>>> import numpy as np
>>> np.set_printoptions(precision=2, suppress=True, linewidth=160)
>>> def rnd(a):
...     return np.round(a, 2) + 0
... 
>>> E = np.array([[0, 1, 1, 0, 0, 0],
...     [1, 0, 1, 0, 1, 1],
...     [1, 1, 0, 1, 0, 0],
...     [0, 0, 1, 0, 0, 0],
...     [0, 1, 0, 0, 0, 1],
...     [0, 1, 0, 0, 1, 0]])
>>> # symmetric
>>> print((E + E.T) / 2)
[[0. 1. 1. 0. 0. 0.]
 [1. 0. 1. 0. 1. 1.]
 [1. 1. 0. 1. 0. 0.]
 [0. 0. 1. 0. 0. 0.]
 [0. 1. 0. 0. 0. 1.]
 [0. 1. 0. 0. 1. 0.]]
>>> print(np.allclose(E @ E.T, E.T @ E))
True
>>> print(np.trace(E))
0
>>> print(rnd(np.sort(np.abs(np.linalg.eigvals(E)))))
[0.14 1.   1.23 1.32 1.68 2.63]
>>> print(E.shape)
(6, 6)
>>> print(E - E[0])
[[ 0  0  0  0  0  0]
 [ 1 -1  0  0  1  1]
 [ 1  0 -1  1  0  0]
 [ 0 -1  0  0  0  0]
 [ 0  0 -1  0  0  1]
 [ 0  0 -1  0  1  0]]
>>> print(np.linalg.matrix_rank(E))
6
>>> print(rnd(E.mean(axis=0)))
[0.33 0.67 0.5  0.17 0.33 0.33]
>>> print(np.abs(E).max())
1
>>> print(np.unravel_index(np.abs(E).argmax(), E.shape))
(np.int64(0), np.int64(1))
>>> print(np.diff(E, axis=0))
[[ 1 -1  0  0  1  1]
 [ 0  1 -1  1 -1 -1]
 [-1 -1  1 -1  0  0]
 [ 0  1 -1  0  0  1]
 [ 0  0  0  0  1 -1]]
>>> print(E.sum(axis=1))
[2 4 3 1 2 2]
>>> w, evecs = np.linalg.eigh(E)
>>> x0 = np.array([0, 3, 3, 1, 0, 3])
>>> print(x0 @ E @ x0)
42
>>> W0 = np.load("a.npy")
>>> print(W0)
[[-2  1  0 -3  1 -2]
 [-2 -2  1  0 -3  1]
 [ 1 -2 -2  1  0 -3]
 [-3  1 -2 -2  1  0]
 [ 0 -3  1 -2 -2  1]
 [ 1  0 -3  1 -2 -2]]
>>> f = np.array([8, -3, -7])
>>> print(np.correlate(W0[3], W0[4], "full"))
[-3  7  2 -3 19 -3  2  7 -3  0  0]
>>> print(np.polyval(f, W0[3]))
[74 -2 31 31 -2 -7]
>>> print(np.array([np.convolve(row, f, "same") for row in W0]))
[[ 14  11 -31  17   2  -1]
 [-10  28  11 -31  17  18]
 [-19 -17  28  11 -31   9]
 [ 17   2 -17  28  11  -7]
 [-24  17   2 -17  28  11]
 [ -3 -31  17   2 -17  20]]
>>> print(np.cross(W0[3, :3], W0[4, :3]))
[-5  3  9]
>>> G = W0.T @ W0
>>> print(rnd(np.linalg.svd(W0, compute_uv=False) ** 2))
[37. 37. 25.  9.  3.  3.]
>>> print(G)
[[19 -3 -1 14 -1 -3]
 [-3 19 -3 -1 14 -1]
 [-1 -3 19 -3 -1 14]
 [14 -1 -3 19 -3 -1]
 [-1 14 -1 -3 19 -3]
 [-3 -1 14 -1 -3 19]]
>>> print((W0 @ W0.T).shape)
(6, 6)
>>> print(rnd(np.linalg.eigvalsh(G)[::-1]))
[37. 37. 25.  9.  3.  3.]
>>> print(np.allclose(G, G.T))
True
>>> x0 = np.array([2, 2, 1, 2, 2, 1])
>>> h1 = np.maximum(W0 @ x0, 0)
>>> print(W0.T @ h1)
[0 0 0 0 0 0]
>>> print(np.flatnonzero(h1 > 1e-9))
[]
>>> print(np.maximum(W0 @ x0, 0) - np.maximum(-W0 @ x0, 0))
[ -8 -12  -5  -8 -12  -5]
>>> A2 = np.linalg.inv(W0)
>>> print(rnd(np.linalg.det(W0) * A2))
[[  38.  433.  158.  223. -307. -212.]
 [-212.   38.  433.  158.  223. -307.]
 [-307. -212.   38.  433.  158.  223.]
 [ 223. -307. -212.   38.  433.  158.]
 [ 158.  223. -307. -212.   38.  433.]
 [ 433.  158.  223. -307. -212.   38.]]
>>> print(rnd(np.linalg.inv(A2)))
[[-2.  1.  0. -3.  1. -2.]
 [-2. -2.  1.  0. -3.  1.]
 [ 1. -2. -2.  1.  0. -3.]
 [-3.  1. -2. -2.  1.  0.]
 [ 0. -3.  1. -2. -2.  1.]
 [ 1.  0. -3.  1. -2. -2.]]
>>> print(rnd(np.linalg.slogdet(W0)[0]))
-1.0
>>> print(rnd(W0 @ A2))
[[1. 0. 0. 0. 0. 0.]
 [0. 1. 0. 0. 0. 0.]
 [0. 0. 1. 0. 0. 0.]
 [0. 0. 0. 1. 0. 0.]
 [0. 0. 0. 0. 1. 0.]
 [0. 0. 0. 0. 0. 1.]]
>>> print(rnd(A2))
[[-0.02 -0.26 -0.09 -0.13  0.18  0.13]
 [ 0.13 -0.02 -0.26 -0.09 -0.13  0.18]
 [ 0.18  0.13 -0.02 -0.26 -0.09 -0.13]
 [-0.13  0.18  0.13 -0.02 -0.26 -0.09]
 [-0.09 -0.13  0.18  0.13 -0.02 -0.26]
 [-0.26 -0.09 -0.13  0.18  0.13 -0.02]]
>>> print(rnd(np.linalg.det(W0) * np.linalg.det(A2)))
1.0
>>> print(rnd((A2 @ A2)[0]))
[-0.08 -0.06  0.07  0.1   0.09 -0.08]
>>> print(rnd(np.sort(np.abs(np.fft.fft(A2[0])))), rnd(np.sort(np.linalg.svd(A2, compute_uv=False))))
[0.16 0.16 0.2  0.33 0.58 0.58] [0.16 0.16 0.2  0.33 0.58 0.58]
>>> A2 = np.array([[0]])
>>> W2 = np.array([[0, 0, 2], [3, 0, 1], [0, 3, 2]])
>>> X = np.block([[A2, np.array([[-1, -3, 3]])], [np.zeros((3, 1)), W2]])
>>> print(X)
[[ 0. -1. -3.  3.]
 [ 0.  0.  0.  2.]
 [ 0.  3.  0.  1.]
 [ 0.  0.  3.  2.]]
>>> print((X + X.T) / 2)
[[ 0.  -0.5 -1.5  1.5]
 [-0.5  0.   1.5  1. ]
 [-1.5  1.5  0.   2. ]
 [ 1.5  1.   2.   2. ]]
>>> print(rnd(np.sort(np.abs(np.linalg.eigvals(X)))))
[0.   2.14 2.14 3.93]
>>> print((X - X.T) / 2)
[[ 0.  -0.5 -1.5  1.5]
 [ 0.5  0.  -1.5  1. ]
 [ 1.5  1.5  0.  -1. ]
 [-1.5 -1.   1.   0. ]]
>>> print(np.allclose(X @ X.T, X.T @ X))
False
>>> print(rnd(np.linalg.norm(X, 2) / np.linalg.norm(X)))
0.68
>>> print([round(float(x), 2) for x in np.linalg.svd(X, compute_uv=False)[:3]])
[4.63, 3.96, 2.98]
>>> print(np.linalg.cond(X) > 100)
True
>>> U, s, vt = np.linalg.svd(X)
>>> evecs = vt[:(s > 1e-8).sum()]
>>> rng = np.random.default_rng(8255)
>>> x0 = X[2] + -1 * X[1] + rng.integers(2) * np.eye(4)[0]
>>> print(x0)
[ 1.  3.  0. -1.]
>>> print(rnd(evecs.T @ evecs))
[[0. 0. 0. 0.]
 [0. 1. 0. 0.]
 [0. 0. 1. 0.]
 [0. 0. 0. 1.]]
>>> print(rnd(np.linalg.norm(x0 - evecs.T @ evecs @ x0)))
1.0
>>> print(np.linalg.matrix_rank(np.vstack([X, x0])))
4
>>> proj = np.triu(np.array([[2, -1, -1, -2], [-2, -1, -1, -1], [-1, -1, 0, -2], [-1, 1, -1, 2]]), 1) + np.eye(4)
>>> A2 = proj @ X @ np.linalg.inv(proj)
>>> print(A2)
[[  0.  -4. -13. -34.]
 [  0.  -3.  -6. -16.]
 [  0.   3.  -3.  -6.]
 [  0.   0.   3.   8.]]
>>> print(rnd(np.poly(A2)))
[  1.  -2.  -3. -18.   0.]
>>> print(proj @ X - X @ proj)
[[  0.  -3.  -7. -14.]
 [  0.  -3.  -3.  -3.]
 [  0.   0.  -3.  -1.]
 [  0.   0.   0.   6.]]
>>> print(np.linalg.matrix_rank(A2))
3
